$ python3 -q
>>> import numpy as np
>>> np.set_printoptions(precision=3, suppress=True, linewidth=100, sign=" ")
>>> def tidy(a):
...     return np.round(a, 3) + 0
... 
>>> data = np.load("arr.npy")
>>> data
array([[  4,  12,   4,  16,  14,  12,   8,  14],
       [  2,   6,   2,   8,   7,   6,   4,   7],
       [ -6, -18,  -6, -24, -21, -18, -12, -21],
       [ -2,  -6,  -2,  -8,  -7,  -6,  -4,  -7],
       [ -4, -12,  -4, -16, -14, -12,  -8, -14],
       [ -4, -12,  -4, -16, -14, -12,  -8, -14],
       [  4,  12,   4,  16,  14,  12,   8,  14],
       [ -4, -12,  -4, -16, -14, -12,  -8, -14],
       [ -6, -18,  -6, -24, -21, -18, -12, -21],
       [ -6, -18,  -6, -24, -21, -18, -12, -21],
       [ -4, -12,  -4, -16, -14, -12,  -8, -14],
       [ -4, -12,  -4, -16, -14, -12,  -8, -14],
       [  4,  12,   4,  16,  14,  12,   8,  14],
       [  2,   6,   2,   8,   7,   6,   4,   7]])
>>> gram = data.T @ data
>>> np.allclose(gram, gram.T)
True
>>> np.linalg.matrix_rank(gram)
np.int64(1)
>>> (data @ data.T).shape
(14, 14)
>>> left, s, Vt = np.linalg.svd(data)
>>> evecs = Vt[:(s > 1e-8).sum()]
>>> rng = np.random.default_rng(137400)
>>> x = data[2] + -3 * data[9] + rng.integers(2) * np.eye(8)[0]
>>> x
array([ 13.,  36.,  12.,  48.,  42.,  36.,  24.,  42.])
>>> np.allclose(evecs.T @ evecs @ x, x)
False
>>> np.linalg.matrix_rank(np.vstack([data, x]))
np.int64(2)
>>> A = np.loadtxt("a.csv", delimiter=",")
>>> A
array([[ 0.1  ,  1.2  ,  0.4  , -0.6  , -0.2  ,  0.1  , -1.2  ,  4.784,  0.   , -2.4  ,  1.7  ],
       [-0.1  ,  0.4  ,  1.7  ,  1.3  ,  0.6  , -0.5  ,  0.7  , -0.97 , -0.4  ,  0.5  , -0.6  ],
       [ 1.   ,  0.7  ,  1.1  , -1.1  , -0.4  ,  0.3  , -1.3  ,  1.772, -0.2  , -0.9  ,  0.3  ],
       [-1.   , -0.9  ,  1.1  ,  0.1  ,  0.   ,  0.3  ,  0.2  , -0.454, -0.7  ,  0.2  ,  1.1  ],
       [-0.2  ,  1.5  ,  0.8  ,  0.2  , -2.6  , -0.4  ,  0.8  , -0.553,  1.5  ,  0.3  ,  1.7  ],
       [-0.3  , -1.   , -0.9  ,  0.4  , -0.3  , -1.5  , -1.6  ,  0.762,  0.7  , -0.4  , -2.2  ],
       [-0.1  , -1.5  ,  0.3  ,  0.4  , -0.4  ,  1.5  ,  0.8  ,  1.009,  0.2  , -0.5  , -2.7  ],
       [-0.5  , -1.3  , -0.9  , -1.   ,  1.3  , -1.6  ,  0.3  ,  2.061, -0.6  , -1.   ,  1.   ],
       [-0.6  ,  0.1  ,  1.5  , -2.5  , -0.8  ,  0.1  ,  0.8  ,  0.848, -0.5  , -0.4  ,  2.6  ],
       [ 0.4  ,  0.7  , -0.7  ,  2.1  , -0.1  ,  0.8  , -1.2  , -1.928, -0.7  ,  1.   ,  0.3  ],
       [-0.4  , -0.2  , -0.2  , -2.2  , -0.2  , -1.1  , -0.9  , -1.135, -2.2  ,  0.6  , -1.1  ],
       [-0.3  , -0.3  , -0.1  ,  1.1  ,  0.2  ,  0.3  , -1.   , -1.   ,  1.   ,  0.5  ,  0.8  ],
       [-0.7  ,  0.8  , -0.4  , -0.1  , -0.9  , -0.9  ,  0.6  ,  2.478, -1.8  , -1.2  ,  0.7  ],
       [ 0.2  ,  0.1  ,  0.3  ,  0.2  ,  1.4  ,  1.3  ,  0.   , -0.232,  1.2  ,  0.1  , -0.2  ],
       [ 0.8  , -0.5  , -0.1  , -1.   ,  0.   , -1.   , -1.3  ,  1.797, -0.6  , -0.9  ,  0.1  ],
       [ 0.8  , -0.6  , -0.3  , -0.3  ,  0.9  ,  2.9  ,  0.9  ,  4.426, -0.5  , -2.2  ,  0.9  ],
       [ 0.3  ,  1.7  ,  0.3  , -0.9  ,  0.1  , -1.   ,  1.3  , -1.804,  0.4  ,  0.9  , -0.1  ],
       [-1.1  , -0.3  ,  0.1  ,  0.   ,  0.6  ,  1.2  ,  0.1  , -0.205,  1.2  ,  0.1  ,  0.3  ],
       [ 0.4  ,  0.4  ,  0.   ,  0.2  ,  0.7  , -0.9  , -0.3  ,  0.61 , -0.5  , -0.3  ,  0.1  ],
       [-1.2  ,  0.   ,  0.6  ,  1.9  ,  0.7  , -0.1  , -1.5  ,  1.37 , -0.2  , -0.7  ,  1.   ],
       [-3.3  , -2.   , -0.2  , -0.4  ,  0.2  , -0.8  ,  1.   , -0.798, -2.1  ,  0.4  ,  0.3  ],
       [-1.7  ,  0.8  , -0.7  , -0.3  ,  0.6  , -0.6  ,  1.4  , -2.203, -1.1  ,  1.1  , -0.5  ]])
>>> W1 = np.array([[3, 3, 1, 2, 2, 2],
...     [2, 0, 0, 2, 2, 1],
...     [2, 0, 1, 2, 1, 1],
...     [3, 3, 3, 0, 0, 3],
...     [3, 1, 1, 3, 1, 3],
...     [2, 3, 0, 3, 2, 1],
...     [1, 1, 3, 0, 1, 0],
...     [1, 1, 0, 3, 3, 3],
...     [1, 0, 1, 0, 3, 0],
...     [1, 1, 3, 2, 2, 3],
...     [3, 1, 0, 2, 2, 3]])
>>> beta = np.array([2, 1, 2, 0, 1, 2])
>>> hid = np.maximum(A @ W1 + beta, 0)
>>> (hid > 0).astype(int)
array([[ 1,  1,  0,  1,  1,  1],
       [ 1,  1,  1,  1,  0,  1],
       [ 1,  1,  0,  1,  1,  1],
       [ 1,  1,  1,  1,  0,  1],
       [ 1,  0,  1,  0,  1,  1],
       [ 0,  0,  0,  0,  0,  0],
       [ 0,  1,  1,  0,  0,  0],
       [ 0,  0,  0,  0,  0,  1],
       [ 1,  0,  0,  1,  1,  1],
       [ 1,  1,  1,  0,  0,  1],
       [ 0,  0,  0,  0,  0,  0],
       [ 1,  1,  1,  0,  1,  1],
       [ 0,  0,  0,  1,  0,  1],
       [ 1,  1,  1,  1,  1,  1],
       [ 0,  0,  0,  1,  1,  1],
       [ 1,  1,  0,  1,  1,  1],
       [ 1,  0,  1,  0,  1,  0],
       [ 1,  1,  1,  1,  1,  1],
       [ 1,  1,  1,  1,  1,  1],
       [ 1,  1,  1,  1,  1,  1],
       [ 0,  0,  0,  0,  0,  0],
       [ 0,  0,  1,  0,  0,  0]])
>>> tidy((hid > 0).mean(axis=0))
array([ 0.636,  0.545,  0.545,  0.545,  0.545,  0.727])
>>> C = np.array([[6, 9], [8, 0], [0, 5], [5, 7], [2, 4], [0, 3]])
>>> W1 @ C
array([[ 56,  60],
       [ 26,  43],
       [ 24,  44],
       [ 42,  51],
       [ 43,  66],
       [ 55,  50],
       [ 16,  28],
       [ 35,  51],
       [ 12,  26],
       [ 28,  55],
       [ 40,  58]])
>>> (hid @ C).round(6).argmax(axis=1)
array([ 1,  1,  1,  1,  1,  0,  0,  1,  1,  1,  0,  1,  1,  1,  1,  1,  1,  1,  1,  1,  0,  1])
